In [1]: import numpy as np

In [2]: import numpy.linalg as la

In [3]: np.set_printoptions(precision=2, suppress=True, linewidth=160)

In [4]: feats = np.load("x.npy")

In [5]: print(feats)
[[-0.7   0.06 -0.32 -0.01 -0.25 -0.59]
 [ 0.24 -0.38 -0.78  0.37 -0.16  0.16]
 [ 0.1   0.59 -0.15  0.54  0.53 -0.21]
 [ 0.59 -0.06 -0.14 -0.43  0.09 -0.66]
 [ 0.28  0.59 -0.01  0.05 -0.75  0.06]
 [-0.14  0.38 -0.5  -0.62  0.24  0.38]]

In [6]: # columns are unit length and at right angles

In [7]: rng = np.random.default_rng(969)

In [8]: labels = rng.permutation(6)

In [9]: print(labels)
[4 1 2 0 5 3]

In [10]: A2 = feats[labels][:, labels]

In [11]: print(round(float(np.trace(A2)), 2))
-2.03

In [12]: print(np.diag(A2))
[-0.75 -0.38 -0.15 -0.7   0.38 -0.43]

In [13]: A2 = la.inv(feats)

In [14]: print(round(la.cond(feats), 2))
1.0

In [15]: print(round(float(la.slogdet(feats)[0]), 2))
-1.0

In [16]: print(round(float(la.det(feats) * la.det(A2)), 2))
1.0

In [17]: print(la.inv(A2))
[[-0.7   0.06 -0.32 -0.01 -0.25 -0.59]
 [ 0.24 -0.38 -0.78  0.37 -0.16  0.16]
 [ 0.1   0.59 -0.15  0.54  0.53 -0.21]
 [ 0.59 -0.06 -0.14 -0.43  0.09 -0.66]
 [ 0.28  0.59 -0.01  0.05 -0.75  0.06]
 [-0.14  0.38 -0.5  -0.62  0.24  0.38]]

In [18]: print(la.det(feats) * A2)
[[ 0.7  -0.24 -0.1  -0.59 -0.28  0.14]
 [-0.06  0.38 -0.59  0.06 -0.59 -0.38]
 [ 0.32  0.78  0.15  0.14  0.01  0.5 ]
 [ 0.01 -0.37 -0.54  0.43 -0.05  0.62]
 [ 0.25  0.16 -0.53 -0.09  0.75 -0.24]
 [ 0.59 -0.16  0.21  0.66 -0.06 -0.38]]

In [19]: A2 = feats / la.norm(feats, axis=1, keepdims=True)

In [20]: C2 = A2 @ A2.T

In [21]: print(la.norm(A2, axis=1))
[1. 1. 1. 1. 1. 1.]

In [22]: print((np.abs(C2) > 0.9).astype(int))
[[1 0 0 0 0 0]
 [0 1 0 0 0 0]
 [0 0 1 0 0 0]
 [0 0 0 1 0 0]
 [0 0 0 0 1 0]
 [0 0 0 0 0 1]]

In [23]: print((C2 - 2 * np.eye(6)).round(6).argmax(axis=1))
[1 0 0 0 0 0]

In [24]: print(np.degrees(np.arccos(np.clip(C2[3, 1], -1, 1))))
90.0
